>>> import numpy as np
>>> np.set_printoptions(precision=3, suppress=True, linewidth=140, sign=" ")
>>> def tidy(a):
...     return np.round(a, 3) + 0
... 
>>> M = np.loadtxt("block3.csv", delimiter=",")
>>> tidy(M)
array([[-0.864,  0.466,  0.938, -0.389, -0.665,  0.585, -0.389,  0.07 ,  0.605, -0.711,  0.033, -0.426, -0.103],
       [-0.403, -0.109, -0.521, -0.826, -0.456, -0.272,  0.983, -0.492, -0.114,  0.218, -0.097, -1.001,  0.558],
       [ 0.691,  0.942, -0.282,  0.249, -0.887, -0.02 ,  0.023, -0.908,  0.107,  0.196, -0.203, -0.006, -0.889],
       [-0.288, -0.253,  0.356, -0.449, -0.086,  0.266, -0.455, -0.926, -0.125,  0.595, -0.937,  0.875,  0.607],
       [-0.23 , -1.388, -0.29 ,  0.355, -0.841,  0.532,  0.384,  0.093,  0.396,  0.074, -0.041,  0.287, -0.646],
       [-0.058, -0.154,  0.143, -0.253,  0.132, -0.803,  0.377, -0.782,  0.711, -0.637,  0.927,  0.833,  0.1  ],
       [-1.036,  0.134, -1.27 ,  0.463,  0.187,  0.006, -0.877, -0.431,  0.032, -0.214,  0.18 , -0.113,  0.017],
       [ 0.058,  0.218, -0.146,  0.429,  0.624,  1.035,  0.9  , -0.471, -0.258, -0.982, -0.414,  0.163,  0.146],
       [-0.345,  0.496, -0.511, -0.598, -0.661, -0.176,  0.278,  0.824, -0.732, -0.43 , -0.144,  1.022, -0.076],
       [ 0.576, -0.397, -0.339, -0.319,  0.034, -0.653, -0.436,  0.157,  0.522, -0.987, -1.153, -0.275, -0.035],
       [-0.345,  0.625, -0.219,  0.518,  0.102, -0.141,  0.602,  0.55 ,  1.267,  0.585, -0.548,  0.311,  0.367],
       [-0.518, -0.094,  0.645,  1.185, -0.456, -0.942,  0.246, -0.159, -0.661, -0.263, -0.387, -0.133,  0.221],
       [ 0.748,  0.   , -0.256,  0.43 , -0.866,  0.385, -0.34 ,  0.11 ,  0.119, -0.253,  0.452,  0.031,  1.371]])
>>> x = np.array([-2, 1, -1, 1, 3, -2, 0, -3, -3, 3, 2, -2, 3])
>>> np.sign((M @ x).round(6))
array([-1.,  1., -1.,  1., -1.,  1.,  1., -1., -1., -1., -1.,  1., -1.])
>>> tidy(M @ np.eye(13)[10])
array([ 0.033, -0.097, -0.203, -0.937, -0.041,  0.927,  0.18 , -0.414, -0.144, -1.153, -0.548, -0.387,  0.452])
>>> f, r1 = M[7], M[3]
>>> tidy(f @ r1)
np.float64(0.0)
>>> p = (f @ r1) / (f @ f) * f
>>> tidy(p)
array([ 0.,  0.,  0.,  0.,  0.,  0.,  0.,  0.,  0.,  0.,  0.,  0.,  0.])
>>> tidy(r1 - p)
array([-0.288, -0.253,  0.356, -0.449, -0.086,  0.266, -0.455, -0.926, -0.125,  0.595, -0.937,  0.875,  0.607])
>>> m1 = np.loadtxt("run13.csv", delimiter=",")
>>> tidy(m1)
array([[-0.412, -0.217, -0.207,  0.535, -0.486, -0.298],
       [-0.275, -0.566, -0.301, -0.153,  0.57 , -0.147],
       [-0.275,  0.017, -0.089,  0.036,  0.204,  0.625],
       [ 0.329, -0.342,  0.094, -0.201, -0.162, -0.39 ],
       [ 0.549,  0.257, -0.686,  0.224,  0.202, -0.116],
       [-0.247,  0.074, -0.078,  0.404,  0.333, -0.21 ],
       [ 0.412, -0.609,  0.236,  0.293,  0.071,  0.229],
       [ 0.11 ,  0.226,  0.546,  0.464,  0.406, -0.183],
       [-0.165,  0.147,  0.14 , -0.365,  0.223, -0.451]])
>>> tidy(m1.T @ m1)
array([[ 1.,  0.,  0.,  0.,  0.,  0.],
       [ 0.,  1.,  0.,  0.,  0.,  0.],
       [ 0.,  0.,  1.,  0.,  0.,  0.],
       [ 0.,  0.,  0.,  1.,  0.,  0.],
       [ 0.,  0.,  0.,  0.,  1.,  0.],
       [ 0.,  0.,  0.,  0.,  0.,  1.]])
>>> tidy(np.linalg.svd(m1, compute_uv=False))
array([ 1.,  1.,  1.,  1.,  1.,  1.])
>>> tidy(np.linalg.norm(m1, axis=0))
array([ 1.,  1.,  1.,  1.,  1.,  1.])
